% python3 -q
>>> import numpy as np
>>> from numpy import linalg as LA
>>> np.set_printoptions(precision=2, suppress=True, linewidth=120)
>>> tidy = lambda a: np.round(a, 2) + 0
>>> out = np.array([[4, -4, -1], [-5, 4, -4], [1, -1, -2], [0, -2, -5]])
>>> basis = np.array([[-3, 2, 3, 0], [-3, 0, 2, 1], [3, -2, 1, -2]])
>>> W0 = out @ basis
>>> W0
array([[ -3,  10,   3,  -2],
       [ -9,  -2, -11,  12],
       [ -6,   6,  -1,   3],
       [ -9,  10,  -9,   8]])
>>> # looks like rank 3
>>> tidy(np.abs(LA.eigvals(W0)).max())
np.float64(5.29)
>>> LA.determinant(W0)
Traceback (most recent call last):
  File "<python-input-10>", line 1, in <module>
    LA.determinant(W0)
    ^^^^^^^^^^^^^^
AttributeError: module 'numpy.linalg' has no attribute 'determinant'
>>> (W0 + W0.T) / 2
array([[-3. ,  0.5, -1.5, -5.5],
       [ 0.5, -2. , -2.5, 11. ],
       [-1.5, -2.5, -1. , -3. ],
       [-5.5, 11. , -3. ,  8. ]])
>>> W0 @ W0
array([[ -81,  -52, -104,  119],
       [   3,  -32, -102,   57],
       [ -57,  -48, -110,  105],
       [ -81,  -84, -200,  175]])
>>> np.allclose(W0 @ W0.T, W0.T @ W0)
False
>>> W0.inv()
Traceback (most recent call last):
  File "<python-input-14>", line 1, in <module>
    W0.inv()
    ^^^^^^
AttributeError: 'numpy.ndarray' object has no attribute 'inv'
>>> tidy(np.sort(np.abs(LA.eigvals(W0))))
array([0.  , 0.72, 5.29, 5.29])
>>> (W0 - W0.T) / 2
array([[ 0. ,  9.5,  4.5,  3.5],
       [-9.5,  0. , -8.5,  1. ],
       [-4.5,  8.5,  0. ,  6. ],
       [-3.5, -1. , -6. ,  0. ]])
>>> np.unique(W0.round(6), axis=0).shape
(4, 4)
>>> np.abs(np.diag(LA.qr(W0)[1])) > 1e-9
array([ True,  True,  True, False])
>>> LA.lstsq(W0[:-1].T, W0[-1])[2]
np.int32(3)
>>> tidy(np.trace(LA.pinv(W0) @ W0))
np.float64(3.0)
>>> tidy(LA.norm(W0, axis=1))
array([11.05, 18.71,  9.06, 18.06])
>>> tidy(LA.norm(W0, "nuc"))
np.float64(43.37)
>>> tidy(LA.norm(W0, 1)), tidy(LA.norm(W0, np.inf))
(np.float64(28.0), np.float64(36.0))
>>> LA.norm(W0, axis=1).argmax()
np.int64(1)
>>> print(tidy(LA.norm(W0[0], 1)), tidy(LA.norm(W0[0], np.inf)))
18.0 10.0
>>> W0[0] @ W0[1]
np.int64(-50)
